$ python3 -q
>>> import numpy as np
>>> np.set_printoptions(precision=1, suppress=True, linewidth=140)
>>> M = np.loadtxt("arr.csv", delimiter=",")
>>> M
array([[-1.,  2.,  1., -2.],
       [ 0., -2.,  1.,  1.],
       [ 0.,  0.,  3.,  2.],
       [ 0.,  0.,  0.,  0.]])
>>> M @ M
array([[ 1., -6.,  4.,  6.],
       [ 0.,  4.,  1.,  0.],
       [ 0.,  0.,  9.,  6.],
       [ 0.,  0.,  0.,  0.]])
>>> round(float(np.linalg.det(M)), 1)
0.0
>>> np.allclose(M @ M.T, M.T @ M)
False
>>> (M + M.T) / 2
array([[-1. ,  1. ,  0.5, -1. ],
       [ 1. , -2. ,  0.5,  0.5],
       [ 0.5,  0.5,  3. ,  1. ],
       [-1. ,  0.5,  1. ,  0. ]])
>>> np.trace(M)
np.float64(0.0)
>>> np.sort(np.abs(np.linalg.eigvals(M)))
array([0., 1., 2., 3.])
>>> data = np.load("sample14.npy")
>>> data
array([[0, 1, 0],
       [1, 0, 0],
       [0, 0, 0]])
>>> x = np.array([5, 4, 3])
>>> (data * x).sum(axis=1)
array([4, 5, 0])
>>> np.linalg.norm(data @ x) <= np.linalg.norm(data, 2) * np.linalg.norm(x) + 1e-9
np.True_
>>> data @ (2 * x)
array([ 8, 10,  0])
>>> data @ np.eye(3)[2]
array([0., 0., 0.])
>>> ev, vecs = np.linalg.eigh(data)
>>> x = np.array([3, 2, -2])
>>> (np.sign(vecs[:, -1].round(6)) == np.sign(vecs[0, -1].round(6))).astype(int)
array([1, 1, 0])
>>> np.round(vecs * np.abs(ev) @ vecs.T, 1) + 0
array([[1., 0., 0.],
       [0., 1., 0.],
       [0., 0., 0.]])
>>> round(x @ data @ x / (x @ x), 1), ev[0], ev[-1]
(np.float64(0.7), np.float64(-1.0), np.float64(1.0))
>>> [round(float(np.linalg.det(data[:i, :i])), 2) + 0 for i in range(1, 4)]
[0.0, -1.0, 0.0]
>>> np.sort(np.linalg.eigvals(data).real)
array([-1.,  0.,  1.])
>>> np.flatnonzero(np.linalg.matrix_power((data != 0) + (data.T != 0) + np.eye(3), 3)[1])
array([0, 1])
>>> round(np.linalg.det(data), 1)
np.float64(0.0)
>>> m1 = np.arange(9).reshape(3, 3) + 5
>>> m1
array([[ 5,  6,  7],
       [ 8,  9, 10],
       [11, 12, 13]])
>>> np.round(np.linalg.det(2 * m1), 1), round(np.linalg.det(m1), 1)
(np.float64(0.0), np.float64(0.0))
>>> np.einsum("ii->", m1)
np.int64(27)
>>> round(np.linalg.eigvals(m1).sum().real, 1)
np.float64(27.0)
>>> np.round(np.linalg.det(m1[::-1]), 1)
np.float64(-0.0)
>>> np.kron(np.eye(2, dtype=int), m1)
array([[ 5,  6,  7,  0,  0,  0],
       [ 8,  9, 10,  0,  0,  0],
       [11, 12, 13,  0,  0,  0],
       [ 0,  0,  0,  5,  6,  7],
       [ 0,  0,  0,  8,  9, 10],
       [ 0,  0,  0, 11, 12, 13]])
>>> np.einsum("ij,ji->", m1, m1)
np.int64(765)
>>> Y = m1 / np.linalg.norm(m1, axis=1, keepdims=True)
>>> cov = Y @ Y.T
>>> cov[2]
array([1., 1., 1.])
>>> cov
array([[1., 1., 1.],
       [1., 1., 1.],
       [1., 1., 1.]])
>>> (cov - 2 * np.eye(3)).round(6).argmax(axis=1)
array([1, 2, 1])
>>> proj = np.triu(np.array([[0, 1, 0], [0, 0, 1], [1, 2, 0]]), 1) + np.eye(3)
>>> Y = proj @ m1 @ np.linalg.inv(proj)
>>> round(float(np.linalg.det(Y)), 1)
0.0
>>> cov = m1.T @ m1
>>> np.allclose(cov, cov.T)
True
>>> np.round(np.linalg.eigvalsh(cov)[::-1], 1) + 0
array([788.6,   0.4,   0. ])
>>> np.round(np.linalg.svd(m1, compute_uv=False) ** 2, 1) + 0
array([788.6,   0.4,   0. ])
>>> (m1 @ m1.T).shape
(3, 3)
>>> K = np.array([[0, 3, -2], [0, 0, -1], [0, 0, 0]])
>>> K
array([[ 0,  3, -2],
       [ 0,  0, -1],
       [ 0,  0,  0]])
>>> Y = np.array([[-2, 0, 3], [-2, 2, -1]])
>>> cent = np.kron(Y, M)
>>> round(float(np.linalg.norm(cent, 2)), 1), round(np.linalg.norm(Y, 2) * np.linalg.norm(M, 2), 1)
(15.1, np.float64(15.1))
>>> Y = np.array([[-1, 0], [1, 2], [1, -2]])
>>> np.linalg.matrix_rank(K @ Y)
np.int64(2)
>>> np.einsum("ij->j", K)
array([ 0,  3, -3])
>>> np.einsum("ik,kj->ij", K, Y)
array([[ 1, 10],
       [-1,  2],
       [ 0,  0]])
>>> np.vstack([K, Y.T]).shape
(5, 3)
>>> K @ Y
array([[ 1, 10],
       [-1,  2],
       [ 0,  0]])
>>> A = np.loadtxt("w.csv", delimiter=",")
>>> A
array([[ 1.,  1.,  1.,  1.,  1.,  1.,  1.,  1.],
       [ 1.,  1.,  1.,  1., -1., -1., -1., -1.],
       [ 1., -1.,  1., -1.,  1., -1.,  1., -1.],
       [ 1., -1., -1.,  1., -1.,  1.,  1., -1.]])
>>> ang = np.radians(180)
>>> r_ = np.eye(8)
>>> r_[1, 1] = r_[4, 4] = np.cos(ang)
>>> r_[1, 4], r_[4, 1] = -np.sin(ang), np.sin(ang)
>>> r_.round(1) + 0
array([[ 1.,  0.,  0.,  0.,  0.,  0.,  0.,  0.],
       [ 0., -1.,  0.,  0.,  0.,  0.,  0.,  0.],
       [ 0.,  0.,  1.,  0.,  0.,  0.,  0.,  0.],
       [ 0.,  0.,  0.,  1.,  0.,  0.,  0.,  0.],
       [ 0.,  0.,  0.,  0., -1.,  0.,  0.,  0.],
       [ 0.,  0.,  0.,  0.,  0.,  1.,  0.,  0.],
       [ 0.,  0.,  0.,  0.,  0.,  0.,  1.,  0.],
       [ 0.,  0.,  0.,  0.,  0.,  0.,  0.,  1.]])
>>> Y = A @ r_.T
>>> np.allclose(A @ A.T, Y @ Y.T)
True
>>> np.allclose(np.linalg.norm(A, axis=1), np.linalg.norm(Y, axis=1))
True
>>> np.linalg.svd(A, compute_uv=False), np.linalg.svd(Y, compute_uv=False)
(array([2.8, 2.8, 2.8, 2.8]), array([2.8, 2.8, 2.8, 2.8]))
>>> Uu, sig, Vt = np.linalg.svd(A, full_matrices=False)
>>> sig
array([2.8, 2.8, 2.8, 2.8])
>>> np.allclose(Uu * sig @ Vt, A)
True
>>> np.cumsum(sig ** 2) / np.sum(sig ** 2)
array([0.3, 0.5, 0.8, 1. ])
>>> A.reshape(2, -1)
array([[ 1.,  1.,  1.,  1.,  1.,  1.,  1.,  1.,  1.,  1.,  1.,  1., -1., -1., -1., -1.],
       [ 1., -1.,  1., -1.,  1., -1.,  1., -1.,  1., -1., -1.,  1., -1.,  1.,  1., -1.]])
>>> A.ravel(order="F")
array([ 1.,  1.,  1.,  1.,  1.,  1., -1., -1.,  1.,  1.,  1., -1.,  1.,  1., -1.,  1.,  1., -1.,  1., -1.,  1., -1., -1.,  1.,  1., -1.,
        1.,  1.,  1., -1., -1., -1.])
>>> T = A.reshape(4, 2, -1)
>>> T.shape
(4, 2, 4)
>>> T.sum(axis=1)
array([[ 2.,  2.,  2.,  2.],
       [ 0.,  0.,  0.,  0.],
       [ 2., -2.,  2., -2.],
       [ 0.,  0.,  0.,  0.]])
>>> np.einsum("ihd,ihd->ih", T, T)
array([[4., 4.],
       [4., 4.],
       [4., 4.],
       [4., 4.]])
>>> np.swapaxes(T, 1, 2)[3]
array([[ 1., -1.],
       [-1.,  1.],
       [-1.,  1.],
       [ 1., -1.]])
>>> arr = np.array([[0, 0, -2], [0, 0, 2], [2, -2, 0]])
>>> round(np.linalg.eigvals(arr).sum().real, 1)
np.float64(0.0)
>>> np.einsum("ii->", arr)
np.int64(0)
>>> ang = np.radians(15)
>>> r_ = np.eye(3)
>>> r_[0, 0] = r_[2, 2] = np.cos(ang)
>>> r_[0, 2], r_[2, 0] = -np.sin(ang), np.sin(ang)
>>> r_
array([[ 1. ,  0. , -0.3],
       [ 0. ,  1. ,  0. ],
       [ 0.3,  0. ,  1. ]])
>>> Y = arr @ r_.T
>>> np.abs(Y - arr).max(axis=0)
array([0.5, 0. , 0.5])
>>> np.allclose(np.linalg.norm(arr, axis=1), np.linalg.norm(Y, axis=1))
True
>>> Y
array([[ 0.5,  0. , -1.9],
       [-0.5,  0. ,  1.9],
       [ 1.9, -2. ,  0.5]])
>>> rng = np.random.default_rng(39)
>>> Y = arr + rng.integers(-2, 3, (3, 2)) @ rng.integers(-2, 3, (2, 3))
>>> Y
array([[-2, -2,  0],
       [ 1,  1,  1],
       [ 1, -1, -1]])
>>> np.abs(Y - arr).sum(axis=1)
array([6, 3, 3])
>>> np.round(np.linalg.svd(Y - arr, compute_uv=False), 1) + 0
array([3.9, 1.6, 0. ])
>>> np.linalg.matrix_rank(Y - arr, tol=1e-8)
np.int64(2)
>>> def softmax(z):
...     e = np.exp(z - z.max(axis=-1, keepdims=True))
...     return e / e.sum(axis=-1, keepdims=True)
... 
>>> softmax(Y[2] + 2)
array([0.8, 0.1, 0.1])
>>> softmax(Y).sum(axis=1)
array([1., 1., 1.])
>>> softmax(Y[2])
array([0.8, 0.1, 0.1])
>>> att = Y @ Y.T / np.sqrt(3)
>>> softmax(att)[2] @ Y
array([ 0.6, -1. , -0.7])
>>> np.round(softmax(att), 1) + 0
array([[1. , 0. , 0. ],
       [0. , 0.9, 0.1],
       [0.1, 0.1, 0.8]])
>>> u, g = arr[1], arr[0]
>>> u @ u
np.int64(4)
>>> pr = (u @ g) / (u @ u) * u
>>> pr
array([-0., -0., -2.])
>>> round(float(np.linalg.norm(u + g) ** 2 + np.linalg.norm(u - g) ** 2), 1)
16.0
>>> g - pr
array([0., 0., 0.])
>>> np.linalg.matrix_rank(np.outer(u, g))
np.int64(1)
>>> np.outer(u, g)
array([[ 0,  0,  0],
       [ 0,  0,  0],
       [ 0,  0, -4]])
>>> (g - pr) @ u
np.float64(0.0)
>>> W0 = np.array([[-1.1, 0.5, 0.1, 0.2],
...     [0.5, -1.2, 1.0, 0.5],
...     [0.1, 1.0, 0.0, 0.8],
...     [0.2, 0.5, 0.8, -1.7]])
>>> ev, vecs = np.linalg.eig(W0)
>>> np.round(np.prod(ev), 1)
np.float64(-3.8)
>>> np.sort(np.linalg.eigvals(W0 @ W0))
array([1. , 1. , 3.8, 4.2])
>>> np.sort(np.linalg.eigvals(W0.T))
array([-2., -2., -1.,  1.])
>>> ev, vecs = np.linalg.eigh(W0)
>>> (ev > 1e-8).sum(), (ev < -1e-8).sum()
(np.int64(1), np.int64(3))
>>> np.round(vecs @ np.diag(ev) @ vecs.T, 1) + 0
array([[-1.1,  0.5,  0.1,  0.2],
       [ 0.5, -1.2,  1. ,  0.5],
       [ 0.1,  1. ,  0. ,  0.8],
       [ 0.2,  0.5,  0.8, -1.7]])
>>> np.linalg.svd(W0, compute_uv=False)
array([2., 2., 1., 1.])
>>> ev
array([-2., -2., -1.,  1.])
>>> np.linalg.eigvalsh(W0 @ W0)
array([1. , 1. , 3.8, 4.2])
>>> np.round(np.linalg.eigvalsh(W0 + 2 * np.eye(4)), 1) + 0
array([0., 0., 1., 3.])
>>> np.round(vecs.T @ vecs, 1) + 0
array([[1., 0., 0., 0.],
       [0., 1., 0., 0.],
       [0., 0., 1., 0.],
       [0., 0., 0., 1.]])
>>> round(ev.sum(), 1), np.trace(W0)
(np.float64(-4.0), np.float64(-4.0))
>>> x = np.array([-2, -2, -2, 2])
>>> y = W0 @ x
>>> y
array([ 1.4,  0.4, -0.6, -6.4])
>>> np.round(np.linalg.solve(W0, W0[:, 0]), 1) + 0
array([1., 0., 0., 0.])
>>> np.linalg.solve(W0, y)
array([-2., -2., -2.,  2.])
>>> np.round(np.linalg.solve(W0.T, W0[1]), 1) + 0
array([0., 1., 0., 0.])
>>> X = np.array([[0, 4, 3, 1], [0, 0, 0, 1], [0, 0, 0, 2], [0, 0, 0, 0]])
>>> X @ X
array([[ 0,  0,  0, 10],
       [ 0,  0,  0,  0],
       [ 0,  0,  0,  0],
       [ 0,  0,  0,  0]])
>>> np.prod(np.diag(X)), round(np.linalg.det(X), 1)
(np.int64(0), np.float64(0.0))
>>> [int(np.linalg.matrix_rank(np.linalg.matrix_power(X, p))) for p in range(1, 5)]
[2, 1, 0, 0]
>>> np.linalg.matrix_power(X - np.diag(np.diag(X)), 4)
array([[0, 0, 0, 0],
       [0, 0, 0, 0],
       [0, 0, 0, 0],
       [0, 0, 0, 0]])
